% python3 -q
>>> import numpy as np
>>> np.set_printoptions(suppress=True, linewidth=100)
>>> def rnd(a):
...     return np.round(a, 4) + 0
... 
>>> m1 = np.loadtxt("w.csv", delimiter=",")
>>> m1
array([[ 0.6   , -1.1364,  0.7   ,  0.8   ],
       [ 0.9   , -1.6436,  0.4   ,  0.7   ],
       [-1.4   ,  2.7041,  1.8   ,  1.7   ],
       [-0.2   ,  0.4898,  0.3   , -0.8   ],
       [-2.2   ,  4.386 ,  1.7   , -0.3   ],
       [ 1.2   , -2.3159, -1.7   , -0.6   ],
       [ 0.8   , -1.6   ,  1.5   , -0.9   ],
       [-1.2   ,  2.4943,  0.2   ,  0.4   ],
       [ 0.1   , -0.2046,  0.2   , -1.1   ],
       [ 1.    , -1.7765,  1.2   ,  1.4   ],
       [-1.3   ,  2.5072,  0.3   , -1.1   ],
       [ 0.4   , -0.9017,  1.    ,  1.2   ],
       [-0.9   ,  1.9558, -1.1   ,  0.2   ],
       [ 1.1   , -2.1759,  1.6   ,  0.1   ],
       [-0.7   ,  1.5761, -0.6   ,  0.    ]])
>>> z = m1[:, 0] > np.median(m1[:, 0])
>>> u = m1[z].mean(axis=0) - m1[~z].mean(axis=0)
>>> rnd((((m1 - m1.mean(axis=0)) @ u > 0) == z).mean())
np.float64(0.9333)
>>> np.argsort(-np.abs(u).round(6), kind="stable")
array([1, 0, 3, 2])
>>> C = m1[[1, 10]].astype(float)
>>> for _ in range(6):
...     z = np.linalg.norm(m1[:, None] - C, axis=-1).argmin(axis=1)
...     C = np.array([m1[z == j].mean(axis=0) for j in range(2)])
... 
>>> z
array([0, 0, 1, 1, 1, 0, 0, 1, 0, 0, 1, 0, 1, 0, 1])
>>> rnd(C[1] - C[0])
array([-1.8911,  3.7712, -0.2411, -0.1857])
>>> np.linalg.matrix_rank(m1, rtol=0.1)
np.int64(3)
>>> np.linalg.cond(m1) > 100
np.False_
>>> round(np.log10(np.linalg.cond(m1)))
2
>>> rnd(np.abs(np.linalg.svd(m1)[2][-1]))
array([0.893 , 0.4497, 0.0098, 0.0132])
>>> x0 = np.array([-3, 0, -3, -2])
>>> a = np.maximum(m1 @ x0, 0)
>>> rnd(np.maximum(m1 @ x0, 0) - np.maximum(-m1 @ x0, 0))
array([-5.5, -5.3, -4.6,  1.3,  2.1,  2.7, -5.1,  2.2,  1.3, -9.4,  5.2, -6.6,  5.6, -8.3,  3.9])
>>> rnd(np.maximum(m1 @ (3 * x0), 0))
array([ 0. ,  0. ,  0. ,  3.9,  6.3,  8.1,  0. ,  6.6,  3.9,  0. , 15.6,  0. , 16.8,  0. , 11.7])
>>> rnd(a)
array([0. , 0. , 0. , 1.3, 2.1, 2.7, 0. , 2.2, 1.3, 0. , 5.2, 0. , 5.6, 0. , 3.9])
>>> left, sig, Vh = np.linalg.svd(m1)
>>> rnd(sig)
array([9.1373, 4.6205, 2.999 , 0.1837])
>>> out = left[:, :3] @ np.diag(sig[:3]) @ Vh[:3]
>>> rnd(np.abs(m1 - out).max())
np.float64(0.078)
>>> rnd(np.linalg.norm(m1 - out) / np.linalg.norm(m1))
np.float64(0.0172)
>>> J = np.load("a.npy")
>>> rnd(J)
array([[-0.5047,  0.8583, -0.087 ,  0.0326],
       [-0.3212, -0.2842, -0.7553,  0.4955],
       [ 0.3212,  0.1499, -0.6401, -0.6816],
       [ 0.7341,  0.4002, -0.1102,  0.5374]])
>>> # columns are unit length and at right angles
>>> x0 = np.array([0, 2, -2, -1])
>>> rhs = J @ x0
>>> rnd(rhs)
array([1.8579, 0.4467, 2.2616, 0.4833])
>>> rnd(np.linalg.solve(J.T, J[0]))
array([1., 0., 0., 0.])
>>> rnd(np.linalg.solve(J, 2 * rhs))
array([ 0.,  4., -4., -2.])
>>> blk = np.stack([J, 5 * J, J[::-1]])
>>> blk.shape
(3, 4, 4)
>>> np.linalg.matrix_rank(blk.reshape(3, -1))
np.int64(2)
>>> u, v = J[3], J[1]
>>> u @ u
np.float64(1.0)
>>> p = (u @ v) / (u @ u) * u
>>> rnd(v - p)
array([-0.3212, -0.2842, -0.7553,  0.4955])
>>> rnd(np.linalg.norm(u + v) ** 2 + np.linalg.norm(u - v) ** 2)
np.float64(4.0)
>>> np.linalg.matrix_rank(np.outer(u, v))
np.int64(1)
>>> (v - p) @ u
np.float64(0.0)
>>> Q = J.astype(float).copy()
>>> for j in range(4):
...     Q[:, j] -= Q[:, :j] @ (Q[:, :j].T @ Q[:, j])
...     Q[:, j] /= np.linalg.norm(Q[:, j])
... 
>>> rnd(Q.T @ Q)
array([[1., 0., 0., 0.],
       [0., 1., 0., 0.],
       [0., 0., 1., 0.],
       [0., 0., 0., 1.]])
>>> F = np.array([[3.0, 0.0, 8.0, 5.0, 0.0],
...     [4.0, 7.0, 4.0, 0.0, 0.0],
...     [0.0, 3.0, 7.0, 0.0, 0.0],
...     [2.0, 0.0, 8.0, 7.0, 0.0],
...     [0.0, 0.0, 0.0, 0.0, 2.0]])
>>> out = F[0, 0] * F[1:] - np.outer(F[1:, 0], F[0])
>>> out
array([[  0.,  21., -20., -20.,   0.],
       [  0.,   9.,  21.,   0.,   0.],
       [  0.,   0.,   8.,  11.,   0.],
       [  0.,   0.,   0.,   0.,   6.]])
>>> np.flatnonzero(~out.round(6).any(axis=1))
array([], dtype=int64)
>>> rnd(F[:, 0] / F[0, 0])
array([1.    , 1.3333, 0.    , 0.6667, 0.    ])
>>> left, sig = np.linalg.svd(F)
Traceback (most recent call last):
  File "<python-input-53>", line 1, in <module>
    left, sig = np.linalg.svd(F)
    ^^^^^^^^^
ValueError: too many values to unpack (expected 2)
>>> left, sig, Vh = np.linalg.svd(F, full_matrices=False)
>>> np.abs(left[:, 0]).round(6).argmax()
np.int64(3)
>>> (sig > 1e-8).sum()
np.int64(5)
>>> rnd(left.T @ F @ Vh.T)
array([[16.568 ,  0.    ,  0.    ,  0.    ,  0.    ],
       [ 0.    ,  8.0258,  0.    ,  0.    ,  0.    ],
       [ 0.    ,  0.    ,  3.687 ,  0.    ,  0.    ],
       [ 0.    ,  0.    ,  0.    ,  2.    ,  0.    ],
       [ 0.    ,  0.    ,  0.    ,  0.    ,  1.2218]])
>>> rnd(np.abs(Vh[0]))
array([0.2663, 0.2224, 0.8303, 0.4361, 0.    ])
>>> feats = np.loadtxt("m.csv", delimiter=",")
>>> feats
array([[2., 5., 5., 1., 5., 4.],
       [2., 3., 1., 1., 5., 5.],
       [1., 4., 1., 4., 1., 1.],
       [2., 1., 2., 2., 2., 2.],
       [3., 4., 2., 3., 4., 3.],
       [3., 5., 5., 5., 4., 1.]])
>>> left, sig = np.linalg.svd(feats)
Traceback (most recent call last):
  File "<python-input-61>", line 1, in <module>
    left, sig = np.linalg.svd(feats)
    ^^^^^^^^^
ValueError: too many values to unpack (expected 2)
>>> left, sig, Vh = np.linalg.svd(feats, full_matrices=False)
>>> np.abs(left[:, 0]).round(6).argmax()
np.int64(5)
>>> rnd(sig)
array([18.2675,  5.5808,  3.3441,  2.1715,  0.974 ,  0.5519])
>>> (sig > 1e-8).sum()
np.int64(6)
>>> rnd(sig / sig[0])
array([1.    , 0.3055, 0.1831, 0.1189, 0.0533, 0.0302])
>>> np.allclose(left * sig @ Vh, feats)
True
>>> rnd(left.T @ left)
array([[1., 0., 0., 0., 0., 0.],
       [0., 1., 0., 0., 0., 0.],
       [0., 0., 1., 0., 0., 0.],
       [0., 0., 0., 1., 0., 0.],
       [0., 0., 0., 0., 1., 0.],
       [0., 0., 0., 0., 0., 1.]])
